>>> import numpy as np
>>> np.set_printoptions(suppress=True, linewidth=140)
>>> X = np.load("arr.npy")
>>> X
array([[ 3,  2,  1],
       [ 3,  7,  1],
       [ 3,  7,  6],
       [ 6, 11,  8],
       [11, 11, 10],
       [12, 15, 15],
       [14, 16, 20],
       [14, 17, 24],
       [17, 20, 25],
       [17, 20, 29],
       [21, 25, 31],
       [24, 25, 36],
       [24, 29, 39],
       [25, 33, 41],
       [29, 37, 45],
       [33, 37, 46],
       [33, 41, 50],
       [33, 44, 54],
       [33, 47, 54],
       [36, 49, 59],
       [40, 49, 63]])
>>> basis = X[[5, 18]].astype(float)
>>> for _ in range(4):
...     idx = np.linalg.norm(X[:, None] - basis, axis=-1).argmin(axis=1)
...     basis = np.array([X[idx == j].mean(axis=0) for j in range(2)])
... 
>>> idx
array([0, 0, 0, 0, 0, 0, 0, 0, 0, 0, 0, 1, 1, 1, 1, 1, 1, 1, 1, 1, 1])
>>> np.abs(basis[1] - basis[0]).argmax()
np.int64(2)
>>> np.bincount(idx)
array([11, 10])
>>> np.round(basis[1] - basis[0], 3)
array([20.   , 25.373, 33.245])
>>> q, vecs = np.linalg.qr(X[:, :2])[0], np.linalg.qr(X[:, 2:])[0]
>>> s = np.linalg.svd(q.T @ vecs, compute_uv=False)
>>> round(float(np.linalg.norm(q @ q.T - vecs @ vecs.T, 2)), 3)
1.0
>>> (s > 0.9).sum()
np.int64(1)
>>> Uu, s, Vt = np.linalg.svd(X)
>>> np.argmax(s[:-1] / (s[1:] + 1e-6)) + 1
np.int64(1)
>>> B = Uu[:, :1] @ np.diag(s[:1]) @ Vt[:1]
>>> np.linalg.matrix_rank(X, rtol=0.05)
np.int64(1)
>>> F = np.array([[9, 0, 9], [0, 0, 0], [9, 0, 9]])
>>> F
array([[9, 0, 9],
       [0, 0, 0],
       [9, 0, 9]])
>>> u = np.array([-2, 2])
>>> np.cross(F[0, :3], F[2, :3])
array([0, 0, 0])
>>> np.polyval(u, F[0])
array([-16,   2, -16])
>>> ev, vecs = np.linalg.eigh(F)
>>> np.round(np.linalg.svd(F, compute_uv=False), 3) + 0
array([18.,  0.,  0.])
>>> np.round(vecs.T @ F @ vecs, 3) + 0
array([[ 0.,  0.,  0.],
       [ 0.,  0.,  0.],
       [ 0.,  0., 18.]])
>>> np.round(np.abs(vecs[:, -1]), 3)
array([0.707, 0.   , 0.707])
>>> np.round(vecs @ np.diag(ev) @ vecs.T, 3)
array([[9., 0., 9.],
       [0., 0., 0.],
       [9., 0., 9.]])
>>> arr = np.load("mat.npy")
>>> arr
array([[0, 0, 1],
       [1, 0, 0],
       [0, 1, 0]])
>>> hat = np.triu(np.array([[-3, 0, 2], [-2, -3, -1], [0, 0, -2]]), 1) + np.eye(3)
>>> B = hat @ arr @ np.linalg.inv(hat)
>>> round(float(np.linalg.det(B)), 3)
1.0
>>> hat @ arr - arr @ hat
array([[ 0.,  2.,  0.],
       [ 0., -1., -2.],
       [ 0.,  0.,  1.]])
>>> B = arr / np.sqrt((arr ** 2).mean(axis=1, keepdims=True))
>>> np.round(arr - arr.mean(axis=1, keepdims=True), 3)
array([[-0.333, -0.333,  0.667],
       [ 0.667, -0.333, -0.333],
       [-0.333,  0.667, -0.333]])
>>> B[2].round(3)
array([0.   , 1.732, 0.   ])
>>> np.linalg.matrix_power(arr, 2)
array([[0, 1, 0],
       [0, 0, 1],
       [1, 0, 0]])
>>> arr @ np.ones(3)
array([1., 1., 1.])
>>> pr = np.eye(3)[2]
>>> for _ in range(3):
...     pr = pr @ arr
...     print(pr.round(3))
... 
[0. 1. 0.]
[1. 0. 0.]
[0. 0. 1.]
